$ python3 -q
>>> import numpy as np
>>> np.set_printoptions(precision=2, suppress=True, linewidth=140)
>>> def rnd(a):
...     return np.round(a, 2) + 0
... 
>>> J = np.loadtxt("x.csv", delimiter=",")
>>> J
array([[11., 10., 35., 24.,  8., 13.],
       [ 0.,  2., 19.,  7.,  0., 12.],
       [ 6., 14., 37., 23.,  9., 20.],
       [ 7.,  3., 29., 17.,  0., 16.],
       [ 0.,  2., 17.,  7.,  0.,  6.],
       [ 0.,  1., 18.,  4.,  0., 17.],
       [11., 14., 41., 27.,  8., 22.],
       [ 0.,  5., 18.,  8.,  3.,  5.],
       [ 6., 10., 31., 20.,  9., 11.],
       [ 5., 14., 35., 21.,  6., 20.],
       [11., 16., 41., 27.,  8., 22.],
       [ 0.,  9., 25., 14.,  7.,  9.],
       [ 0.,  2., 13.,  3.,  0.,  6.],
       [ 0.,  0., 10.,  1.,  0.,  2.],
       [ 8.,  9., 28., 19.,  7.,  6.],
       [ 0.,  5., 26., 12.,  0., 19.],
       [ 0.,  0., 10.,  1.,  0.,  2.],
       [ 0.,  7., 16.,  6.,  0.,  5.],
       [ 0.,  1., 15.,  5.,  0.,  6.],
       [ 0.,  0., 16.,  7.,  0.,  4.],
       [ 3., 15., 30., 18.,  8., 13.],
       [ 0.,  1., 16.,  3.,  0., 14.],
       [ 0.,  6., 21., 12.,  7.,  3.],
       [ 2.,  5., 27., 14.,  0., 17.],
       [ 0.,  1., 16.,  6.,  0.,  7.],
       [ 0.,  5., 20.,  6.,  0., 17.],
       [ 3., 13., 30., 18.,  8., 13.],
       [ 4.,  2., 24., 13.,  0., 12.],
       [ 0., 15., 29., 16.,  7., 15.],
       [ 0.,  8., 23.,  9.,  0., 18.],
       [ 0.,  2., 14.,  5.,  0.,  4.],
       [ 1.,  9., 24., 13.,  2., 10.],
       [ 3., 11., 31., 17.,  0., 20.],
       [ 1.,  7., 24., 13.,  2., 10.],
       [ 3.,  8., 26., 16.,  8.,  7.],
       [ 0.,  0., 16.,  3.,  0., 14.],
       [ 0.,  4., 22., 10.,  0., 13.],
       [ 8.,  7., 28., 19.,  7.,  6.],
       [ 5., 12., 31., 19.,  6., 14.],
       [ 0.,  0., 11.,  2.,  0.,  3.]])
>>> # rows 13 and 16 are equal
>>> Xs = J - J.mean(axis=0)
>>> U, s, Vt = np.linalg.svd(Xs, full_matrices=False)
>>> (np.sign(U[:, 0]) == np.sign(U[0, 0])).astype(int)
array([1, 0, 1, 1, 0, 0, 1, 0, 1, 1, 1, 1, 0, 0, 1, 1, 0, 0, 0, 0, 1, 0, 0, 1, 0, 0, 1, 0, 1, 0, 0, 1, 1, 1, 1, 0, 0, 1, 1, 0])
>>> rnd(s ** 2 / (s ** 2).sum())
array([0.83, 0.12, 0.04, 0.01, 0.01, 0.  ])
>>> rnd(Xs.mean(axis=0))
array([0., 0., 0., 0., 0., 0.])
>>> np.searchsorted(np.cumsum(s ** 2) / (s ** 2).sum(), 0.9) + 1
np.int64(2)
>>> rnd(np.abs(Vt[-1]))
array([0.04, 0.03, 0.72, 0.65, 0.06, 0.25])
>>> rnd(Vt[0] * np.sign(Vt[0, np.abs(Vt[0]).argmax()]))
array([0.22, 0.34, 0.62, 0.55, 0.21, 0.32])
>>> A = np.load("sample17.npy")
>>> rnd(A)
array([[-0.43, -0.52,  0.34, -0.14, -0.09,  0.15, -0.02,  0.39,  0.47],
       [ 0.12, -0.21, -0.34, -0.03, -0.79, -0.31,  0.12,  0.27, -0.16],
       [-0.12,  0.38, -0.17,  0.27,  0.26, -0.55, -0.09,  0.53,  0.3 ],
       [-0.19,  0.26,  0.66, -0.19, -0.08, -0.23,  0.17,  0.21, -0.54],
       [-0.35,  0.22, -0.1 , -0.1 , -0.08, -0.12,  0.76, -0.34,  0.31],
       [-0.58,  0.07,  0.  ,  0.14, -0.25, -0.25, -0.54, -0.46, -0.01],
       [-0.04,  0.46, -0.19, -0.76, -0.13,  0.22, -0.26,  0.14,  0.16],
       [-0.5 ,  0.11, -0.37,  0.26,  0.05,  0.51,  0.11,  0.3 , -0.4 ],
       [-0.19, -0.45, -0.33, -0.45,  0.46, -0.38,  0.04, -0.04, -0.31]])
>>> # orthonormal columns
>>> blk = np.stack([A, -2 * A, A[::-1]])
>>> (blk @ A.T).shape
(3, 9, 9)
>>> blk.shape
(3, 9, 9)
>>> rnd(np.einsum("bij,cij->bc", blk, blk))
array([[  9., -18.,   1.],
       [-18.,  36.,  -2.],
       [  1.,  -2.,   9.]])
>>> rnd(np.linalg.norm(blk, axis=(1, 2)))
array([3., 6., 3.])
>>> rng = np.random.default_rng(61)
>>> idx = rng.permutation(9)
>>> idx
array([3, 4, 6, 7, 8, 0, 2, 1, 5])
>>> B = A[idx][:, idx]
>>> np.allclose(B, A)
False
>>> rnd(np.sort(np.abs(np.linalg.eigvals(B))))
array([1., 1., 1., 1., 1., 1., 1., 1., 1.])
>>> rnd(np.diag(B))
array([-0.19, -0.08, -0.26,  0.3 , -0.31, -0.43, -0.17, -0.21, -0.25])
>>> x0 = np.array([2, 3, 0, 4, 5, 4, 4, 4, 3])
>>> rnd(np.linalg.inv(A))
array([[-0.43,  0.12, -0.12, -0.19, -0.35, -0.58, -0.04, -0.5 , -0.19],
       [-0.52, -0.21,  0.38,  0.26,  0.22,  0.07,  0.46,  0.11, -0.45],
       [ 0.34, -0.34, -0.17,  0.66, -0.1 ,  0.  , -0.19, -0.37, -0.33],
       [-0.14, -0.03,  0.27, -0.19, -0.1 ,  0.14, -0.76,  0.26, -0.45],
       [-0.09, -0.79,  0.26, -0.08, -0.08, -0.25, -0.13,  0.05,  0.46],
       [ 0.15, -0.31, -0.55, -0.23, -0.12, -0.25,  0.22,  0.51, -0.38],
       [-0.02,  0.12, -0.09,  0.17,  0.76, -0.54, -0.26,  0.11,  0.04],
       [ 0.39,  0.27,  0.53,  0.21, -0.34, -0.46,  0.14,  0.3 , -0.04],
       [ 0.47, -0.16,  0.3 , -0.54,  0.31, -0.01,  0.16, -0.4 , -0.31]])
>>> 9 - np.linalg.matrix_rank(A - np.eye(9), tol=1e-8)
np.int64(1)
>>> B = np.array([[2, 0, 1],
...     [-1, 1, -3],
...     [-1, -1, 0],
...     [-3, 2, 2],
...     [-3, 0, 1],
...     [2, 3, -2],
...     [-2, 2, 2],
...     [1, -3, -3],
...     [-3, -3, 1]])
>>> np.linalg.matrix_rank(np.vstack([A, B.T]))
np.int64(9)
>>> np.vstack([A, B.T]).shape
(12, 9)
>>> rnd(np.einsum("ij->j", A))
array([-2.29,  0.31, -0.5 , -1.  , -0.65, -0.94,  0.28,  1.  , -0.18])
>>> np.linalg.matrix_rank(A @ B)
np.int64(3)
>>> rnd(np.einsum("ij,ij->i", A, A))
array([1., 1., 1., 1., 1., 1., 1., 1., 1.])
>>> def softmax(z):
...     e = np.exp(z - z.max(axis=-1, keepdims=True))
...     return e / e.sum(axis=-1, keepdims=True)
... 
>>> rnd(softmax(A[5]))
array([0.07, 0.14, 0.13, 0.15, 0.1 , 0.1 , 0.08, 0.08, 0.13])
>>> rnd(softmax(10 * A[5]))
array([0.  , 0.25, 0.13, 0.49, 0.01, 0.01, 0.  , 0.  , 0.11])
>>> softmax(A).sum(axis=1)
array([1., 1., 1., 1., 1., 1., 1., 1., 1.])
>>> att = A @ A.T / np.sqrt(9)
>>> rnd(softmax(att))
array([[0.15, 0.11, 0.11, 0.11, 0.11, 0.11, 0.11, 0.11, 0.11],
       [0.11, 0.15, 0.11, 0.11, 0.11, 0.11, 0.11, 0.11, 0.11],
       [0.11, 0.11, 0.15, 0.11, 0.11, 0.11, 0.11, 0.11, 0.11],
       [0.11, 0.11, 0.11, 0.15, 0.11, 0.11, 0.11, 0.11, 0.11],
       [0.11, 0.11, 0.11, 0.11, 0.15, 0.11, 0.11, 0.11, 0.11],
       [0.11, 0.11, 0.11, 0.11, 0.11, 0.15, 0.11, 0.11, 0.11],
       [0.11, 0.11, 0.11, 0.11, 0.11, 0.11, 0.15, 0.11, 0.11],
       [0.11, 0.11, 0.11, 0.11, 0.11, 0.11, 0.11, 0.15, 0.11],
       [0.11, 0.11, 0.11, 0.11, 0.11, 0.11, 0.11, 0.11, 0.15]])
>>> rnd(softmax(att + np.triu(np.full(att.shape, -np.inf), 1)))
array([[1.  , 0.  , 0.  , 0.  , 0.  , 0.  , 0.  , 0.  , 0.  ],
       [0.42, 0.58, 0.  , 0.  , 0.  , 0.  , 0.  , 0.  , 0.  ],
       [0.29, 0.29, 0.41, 0.  , 0.  , 0.  , 0.  , 0.  , 0.  ],
       [0.23, 0.23, 0.23, 0.32, 0.  , 0.  , 0.  , 0.  , 0.  ],
       [0.19, 0.19, 0.19, 0.19, 0.26, 0.  , 0.  , 0.  , 0.  ],
       [0.16, 0.16, 0.16, 0.16, 0.16, 0.22, 0.  , 0.  , 0.  ],
       [0.14, 0.14, 0.14, 0.14, 0.14, 0.14, 0.19, 0.  , 0.  ],
       [0.12, 0.12, 0.12, 0.12, 0.12, 0.12, 0.12, 0.17, 0.  ],
       [0.11, 0.11, 0.11, 0.11, 0.11, 0.11, 0.11, 0.11, 0.15]])
>>> softmax(att).round(6).argmax(axis=1)
array([0, 1, 2, 3, 4, 5, 6, 7, 8])
>>> feats = np.array([[2, 3, 4],
...     [5, 6, 7],
...     [8, 9, 10],
...     [11, 12, 13],
...     [14, 15, 16],
...     [17, 18, 19],
...     [20, 21, 22],
...     [23, 24, 25]])
>>> cov = feats.T @ feats
>>> np.diag(cov)
array([1628, 1836, 2060])
>>> cov
array([[1628, 1728, 1828],
       [1728, 1836, 1944],
       [1828, 1944, 2060]])
>>> np.trace(cov), (feats ** 2).sum()
(np.int64(5524), np.int64(5524))
>>> np.allclose(cov, cov.T)
True
>>> K = np.array([[-2, -2, 1, 0, 0, -2],
...     [-2, -2, -2, 1, 0, 0],
...     [0, -2, -2, -2, 1, 0],
...     [0, 0, -2, -2, -2, 1],
...     [1, 0, 0, -2, -2, -2],
...     [-2, 1, 0, 0, -2, -2]])
>>> Q, evecs = np.linalg.qr(K[:, :5])[0], np.linalg.qr(K[:, 5:])[0]
>>> s = np.linalg.svd(Q.T @ evecs, compute_uv=False)
>>> rnd(s)
array([0.89])
>>> x0 = np.array([-1, 1, -2, 2, -2, 2])
>>> y = K @ x0
>>> y
array([-6,  6, -4,  6, -5,  3])
>>> rnd(np.linalg.solve(K, y))
array([-1.,  1., -2.,  2., -2.,  2.])
>>> rnd(np.linalg.solve(K, y + K[:, 3]))
array([-1.,  1., -2.,  3., -2.,  2.])
>>> rnd(np.linalg.solve(K, K[:, 0]))
array([1., 0., 0., 0., 0., 0.])
>>> x0 = np.array([-1, 4, 3, -3, 1, -4])
>>> K @ (2 * x0)
array([ 10, -30, -14, -12,  22,  24])
>>> (K * x0).sum(axis=1)
array([  5, -15,  -7,  -6,  11,  12])
>>> np.einsum("ij,j->i", K, x0)
array([  5, -15,  -7,  -6,  11,  12])
>>> (K @ x0).argmax()
np.int64(5)
>>> E = np.loadtxt("data.csv", delimiter=",")
>>> E
array([[1., 0., 0., 0., 0., 0., 0., 0., 0., 0.],
       [0., 0., 2., 3., 1., 0., 3., 1., 2., 0.],
       [0., 0., 3., 3., 2., 2., 1., 0., 1., 1.],
       [0., 2., 0., 2., 3., 1., 1., 1., 0., 2.],
       [0., 1., 0., 2., 1., 3., 2., 2., 1., 1.],
       [0., 0., 1., 3., 2., 0., 0., 3., 3., 1.],
       [0., 3., 2., 1., 1., 2., 3., 3., 1., 1.],
       [0., 2., 2., 0., 3., 3., 3., 3., 2., 2.],
       [0., 2., 1., 1., 1., 1., 2., 2., 3., 1.],
       [0., 1., 2., 0., 1., 2., 2., 2., 1., 3.]])
>>> x0 = np.array([0, -3, 5, -5, -1, 2, -2, -5, 3, 0])
>>> y = E @ x0
>>> beta, lr = np.zeros(10), 1 / np.linalg.norm(E, 2) ** 2
>>> for i in range(40):
...     beta -= lr * E.T @ (E @ beta - y)
...     if i % 10 == 0: print(i, round(np.linalg.norm(E @ beta - y), 2))
... 
0 25.57
10 16.91
20 11.74
30 8.55
>>> rnd(beta)
array([ 0.  , -3.2 ,  4.19, -3.84, -1.41,  0.85, -1.  , -3.13,  0.68,  0.19])
>>> B = np.linalg.inv(E)
>>> rnd(np.linalg.det(E) * B)
array([[-17668.,      0.,      0.,      0.,      0.,      0.,      0.,      0.,      0.,      0.],
       [     0.,   3286.,  -1574.,  -2360.,   2006.,   1666.,  -4126.,   3006.,  -5300.,   2012.],
       [     0.,    874.,  -3806.,   2308.,   4222.,   -686.,  -3646.,    -50.,   1440.,   -680.],
       [     0.,   -796.,  -1264.,  -1536.,  -2228.,   -952.,  -1248.,   4412.,    144.,    -68.],
       [     0.,   -816.,     36.,  -2640.,   2244.,   -532.,   2272.,  -6220.,   2456.,   3748.],
       [     0.,   3308.,  -3004.,   2388.,  -4680.,   1204.,    836.,  -1200.,   -776.,   1348.],
       [     0.,  -6032.,   3384.,   -808.,  -1080.,   2996.,   1552.,  -1636.,   1180.,  -1048.],
       [     0.,    224.,   3108.,   1764.,   -616.,  -4704.,  -4088.,  -1064.,   5908.,   -336.],
       [     0.,    830.,   -946.,   1646.,    -74.,    238.,   4098.,   -472.,  -7608.,    648.],
       [     0.,    -16.,   1040.,  -2650.,     44.,    336.,   2816.,   3862.,  -1684.,  -7548.]])
>>> rnd(np.linalg.cond(E))
np.float64(14.58)
>>> rnd(E @ B)
array([[1., 0., 0., 0., 0., 0., 0., 0., 0., 0.],
       [0., 1., 0., 0., 0., 0., 0., 0., 0., 0.],
       [0., 0., 1., 0., 0., 0., 0., 0., 0., 0.],
       [0., 0., 0., 1., 0., 0., 0., 0., 0., 0.],
       [0., 0., 0., 0., 1., 0., 0., 0., 0., 0.],
       [0., 0., 0., 0., 0., 1., 0., 0., 0., 0.],
       [0., 0., 0., 0., 0., 0., 1., 0., 0., 0.],
       [0., 0., 0., 0., 0., 0., 0., 1., 0., 0.],
       [0., 0., 0., 0., 0., 0., 0., 0., 1., 0.],
       [0., 0., 0., 0., 0., 0., 0., 0., 0., 1.]])
>>> mat = np.array([[28.0, 35.0, -40.0, 10.0],
...     [35.0, 52.0, -56.0, 14.0],
...     [-40.0, -56.0, 67.0, -16.0],
...     [10.0, 14.0, -16.0, 7.0]])
>>> # symmetric
>>> U, s, Vt = np.linalg.svd(mat)
>>> rnd(s)
array([145.,   3.,   3.,   3.])
>>> B = U[:, :1] @ np.diag(s[:1]) @ Vt[:1]
>>> rnd(np.linalg.norm(mat - B) / np.linalg.norm(mat))
np.float64(0.04)
>>> rnd(np.abs(mat - B).max())
np.float64(2.92)
>>> arr = np.loadtxt("layer2.csv", delimiter=",")
>>> arr
array([[-4.,  0.,  0.,  0.,  0.,  0.,  0.,  0.,  0.,  0.],
       [ 7., -9.,  0.,  0.,  0.,  0.,  0.,  0.,  0.,  0.],
       [-1.,  3.,  8.,  0.,  0.,  0.,  0.,  0.,  0.,  0.],
       [-5., -9., -3.,  7.,  0.,  0.,  0.,  0.,  0.,  0.],
       [-5., -1.,  2., -5., -3.,  0.,  0.,  0.,  0.,  0.],
       [-8.,  6., -6., -9., -7.,  8.,  0.,  0.,  0.,  0.],
       [-7., -9.,  1.,  2., -8.,  2.,  6.,  0.,  0.,  0.],
       [ 8.,  0.,  8.,  4., -2.,  6., -7., -5.,  0.,  0.],
       [ 6., -3.,  3.,  9., -3., -1., -3.,  4.,  8.,  0.],
       [ 9., -2., -1., -7., -4., -3., -4.,  5.,  8.,  7.]])
>>> idx = rng.permutation(10)
>>> idx
array([0, 5, 1, 2, 9, 3, 4, 7, 6, 8])
>>> B = arr[idx][:, idx]
>>> rnd(np.sort(np.abs(np.linalg.eigvals(B))))
array([3., 4., 5., 6., 7., 7., 8., 8., 8., 9.])
>>> np.allclose(B, arr)
False
>>> B
array([[-4.,  0.,  0.,  0.,  0.,  0.,  0.,  0.,  0.,  0.],
       [-8.,  8.,  6., -6.,  0., -9., -7.,  0.,  0.,  0.],
       [ 7.,  0., -9.,  0.,  0.,  0.,  0.,  0.,  0.,  0.],
       [-1.,  0.,  3.,  8.,  0.,  0.,  0.,  0.,  0.,  0.],
       [ 9., -3., -2., -1.,  7., -7., -4.,  5., -4.,  8.],
       [-5.,  0., -9., -3.,  0.,  7.,  0.,  0.,  0.,  0.],
       [-5.,  0., -1.,  2.,  0., -5., -3.,  0.,  0.,  0.],
       [ 8.,  6.,  0.,  8.,  0.,  4., -2., -5., -7.,  0.],
       [-7.,  2., -9.,  1.,  0.,  2., -8.,  0.,  6.,  0.],
       [ 6., -1., -3.,  3.,  0.,  9., -3.,  4., -3.,  8.]])
>>> np.trace(B)
np.float64(23.0)
